$ python3 -q
>>> import numpy as np
>>> import numpy.linalg as la
>>> np.set_printoptions(precision=4, suppress=True, linewidth=140, floatmode="fixed")
>>> J = np.array([[1.0, 2.0, 0.0, 0.0],
...     [2.0, 1.0, 2.0, 4.0],
...     [1.0, 2.0, 1.0, -3.0],
...     [0.0, 0.0, 0.0, 5.0]])
>>> O, r_ = la.qr(J)
>>> np.allclose(r_.T @ r_, J.T @ J)
True
>>> np.round(abs(r_[0, 0]), 4), round(la.norm(J[:, 0]), 4)
(np.float64(2.4495), np.float64(2.4495))
>>> np.abs(np.diag(r_))
array([2.4495, 1.7321, 0.7071, 5.0000])
>>> r_
array([[-2.4495, -2.4495, -2.0412, -2.0412],
       [ 0.0000,  1.7321, -0.5774, -4.0415],
       [ 0.0000,  0.0000,  0.7071, -2.1213],
       [ 0.0000,  0.0000,  0.0000,  5.0000]])
>>> O.shape, r_.shape
((4, 4), (4, 4))
>>> np.round(O @ r_, 4) + 0
array([[ 1.0000,  2.0000,  0.0000,  0.0000],
       [ 2.0000,  1.0000,  2.0000,  4.0000],
       [ 1.0000,  2.0000,  1.0000, -3.0000],
       [ 0.0000,  0.0000,  0.0000,  5.0000]])
>>> np.trace(O @ O.T)
np.float64(4.0)
>>> O.round(4) + 0
array([[-0.4082,  0.5774, -0.7071,  0.0000],
       [-0.8165, -0.5774,  0.0000,  0.0000],
       [-0.4082,  0.5774,  0.7071,  0.0000],
       [ 0.0000,  0.0000,  0.0000,  1.0000]])
>>> B = np.array([[0, 0], [-1, 0]])
>>> cent = np.kron(B, J)
>>> cent.shape
(8, 8)
>>> la.matrix_rank(cent)
np.int64(4)
>>> np.round(la.norm(cent, 2), 4), round(la.norm(B, 2) * la.norm(J, 2), 4)
(np.float64(7.1583), np.float64(7.1583))
>>> ev, evecs = la.eig(J)
>>> np.sort(la.eigvals(J @ J))
array([ 0.2330,  2.3534, 16.4136, 25.0000])
>>> np.sort(la.eigvals(la.inv(J)))
array([-0.6519,  0.2000,  0.2468,  2.0717])
>>> np.sort(la.eigvals(J.T))
array([-1.5341,  0.4827,  4.0514,  5.0000])
>>> blk = np.stack([J, 2 * J, J[::-1]])
>>> np.einsum("bij,cij->bc", blk, blk)
array([[ 70.0000, 140.0000, -12.0000],
       [140.0000, 280.0000, -24.0000],
       [-12.0000, -24.0000,  70.0000]])
>>> la.matrix_rank(blk)
array([4, 4, 4])
>>> la.det(blk)
array([ -15.0000, -240.0000,  -15.0000])
>>> (blk @ J.T).shape
(3, 4, 4)
>>> blk.shape
(3, 4, 4)
>>> A = np.load("block9.npy")
>>> A
array([[-8, -9, -3, -4],
       [ 0, -5,  0,  4],
       [ 7,  2, -2, -3]])
>>> blk = np.stack([A, 2 * A, A[::-1]])
>>> blk.sum(axis=0)
array([[-17, -25, -11, -15],
       [  0, -20,   0,  16],
       [ 13,  -3,  -9, -13]])
>>> (blk @ A.T).shape
(3, 3, 3)
>>> la.norm(blk, axis=(1, 2))
array([16.6433, 33.2866, 16.6433])
>>> np.einsum("bij,cij->bc", blk, blk)
array([[ 277,  554,  -71],
       [ 554, 1108, -142],
       [ -71, -142,  277]])
>>> data = np.load("m.npy")
>>> data
array([[4, 0],
       [0, 4]])
>>> Uu, sigma = la.svd(data)
Traceback (most recent call last):
  File "<python-input-37>", line 1, in <module>
    Uu, sigma = la.svd(data)
    ^^^^^^^^^
ValueError: too many values to unpack (expected 2)
>>> Uu, sigma, Vt = la.svd(data, full_matrices=False)
>>> np.cumsum(sigma ** 2) / np.sum(sigma ** 2)
array([0.5000, 1.0000])
>>> np.allclose(Uu * sigma @ Vt, data)
True
>>> np.round(np.sqrt((sigma ** 2).sum()), 4), round(la.norm(data), 4)
(np.float64(5.6569), np.float64(5.6569))
>>> (sigma > 1e-8).sum()
np.int64(2)
>>> Uu.shape, sigma.shape, Vt.shape
((2, 2), (2,), (2, 2))
>>> la.pinv(data)
array([[0.2500, 0.0000],
       [0.0000, 0.2500]])
>>> B = J / np.sqrt((J ** 2).mean(axis=1, keepdims=True))
>>> la.matrix_rank(B) == la.matrix_rank(J)
np.True_
>>> J - J.mean(axis=1, keepdims=True)
array([[ 0.2500,  1.2500, -0.7500, -0.7500],
       [-0.2500, -1.2500, -0.2500,  1.7500],
       [ 0.7500,  1.7500,  0.7500, -3.2500],
       [-1.2500, -1.2500, -1.2500,  3.7500]])
>>> la.matrix_rank(J - J.mean(axis=1, keepdims=True))
np.int64(3)
>>> la.norm(B, axis=1)
array([2.0000, 2.0000, 2.0000, 2.0000])
